>>> import numpy as np
>>> np.set_printoptions(precision=3, suppress=True, linewidth=120, legacy="1.25")
>>> tidy = lambda a: np.round(a, 3) + 0
>>> X = np.loadtxt("arr.csv", delimiter=",")
>>> tidy(X)
array([[-0.621,  0.232, -0.271],
       [-0.138, -0.002,  0.95 ],
       [ 0.345, -0.553, -0.149],
       [-0.69 , -0.485, -0.021],
       [ 0.   ,  0.636, -0.044]])
>>> x = np.array([0, 0, -1])
>>> y = X @ x
>>> tidy(np.linalg.solve(X.T @ X, X.T @ y))
array([ 0.,  0., -1.])
>>> tidy(np.linalg.lstsq(X, y)[0])
array([ 0.,  0., -1.])
>>> tidy(np.linalg.pinv(X) @ X)
array([[1., 0., 0.],
       [0., 1., 0.],
       [0., 0., 1.]])
>>> rng = np.random.default_rng(3363)
>>> y = y + 0.3 * rng.normal(size=5)
>>> tidy(y)
array([ 0.694, -0.596, -0.024,  0.151,  0.13 ])
>>> c, *_ = np.linalg.lstsq(X, y)
>>> print(tidy(c))
[-0.461  0.185 -0.76 ]
>>> tidy(np.linalg.norm(y - X @ c))
0.231
>>> tidy(X.T @ (y - X @ c))
array([0., 0., 0.])
>>> Y = X / np.sqrt((X ** 2).mean(axis=1, keepdims=True))
>>> np.linalg.matrix_rank(X - X.mean(axis=1, keepdims=True))
2
>>> q, V = np.linalg.qr(X[:, :2])[0], np.linalg.qr(X[:, 2:])[0]
>>> s = np.linalg.svd(q.T @ V, compute_uv=False)
>>> print(np.degrees(np.arccos(s.clip(0, 1))))
[90.]
>>> tidy(s)
array([0.])
>>> A = np.load("w.npy")
>>> tidy(A)
array([[ -5.045,  -0.408,  -4.772],
       [ -0.475,   7.208,   5.891],
       [ -6.231,  -2.384,  -7.538],
       [ -1.703,   5.162,   3.027],
       [ -3.452,   2.247,  -1.054],
       [ -2.739,   3.434,   0.608],
       [  3.694,  14.157,  15.62 ],
       [ -5.903,  -1.839,  -6.775],
       [ -2.88 ,   3.2  ,   0.281],
       [ -4.597,   0.339,  -3.726],
       [-10.031,  -8.718, -16.406],
       [  5.451,  17.084,  19.718],
       [ -3.663,   1.895,  -1.548],
       [ -3.847,   1.589,  -1.976],
       [ -7.96 ,  -5.266, -11.572],
       [ -7.985,  -5.309, -11.632],
       [ -4.451,   0.582,  -3.385],
       [ -1.532,   5.447,   3.426],
       [ -0.028,   7.953,   6.935],
       [ -5.128,  -0.547,  -4.966],
       [  4.143,  14.904,  16.666],
       [  1.422,  10.369,  10.317],
       [ -1.019,   6.301,   4.621],
       [ -8.69 ,  -6.483, -13.276],
       [ -5.205,  -0.675,  -5.145],
       [ -5.396,  -0.994,  -5.591]])
>>> Xs = A - A.mean(axis=0)
>>> left, s, vt = np.linalg.svd(Xs, full_matrices=False)
>>> np.linalg.matrix_rank(Xs)
1
>>> tidy(s ** 2 / (s ** 2).sum())
array([1., 0., 0.])
>>> tidy(Xs.mean(axis=0))
array([0., 0., 0.])
>>> print(tidy(vt[0] * np.sign(vt[0, np.abs(vt[0]).argmax()])))
[0.329 0.549 0.768]
>>> (np.sign(left[:, 0]) == np.sign(left[0, 0])).astype(int)
array([1, 0, 1, 0, 1, 0, 0, 1, 0, 1, 1, 0, 1, 1, 1, 1, 1, 0, 0, 1, 0, 0, 0, 1, 1, 1])
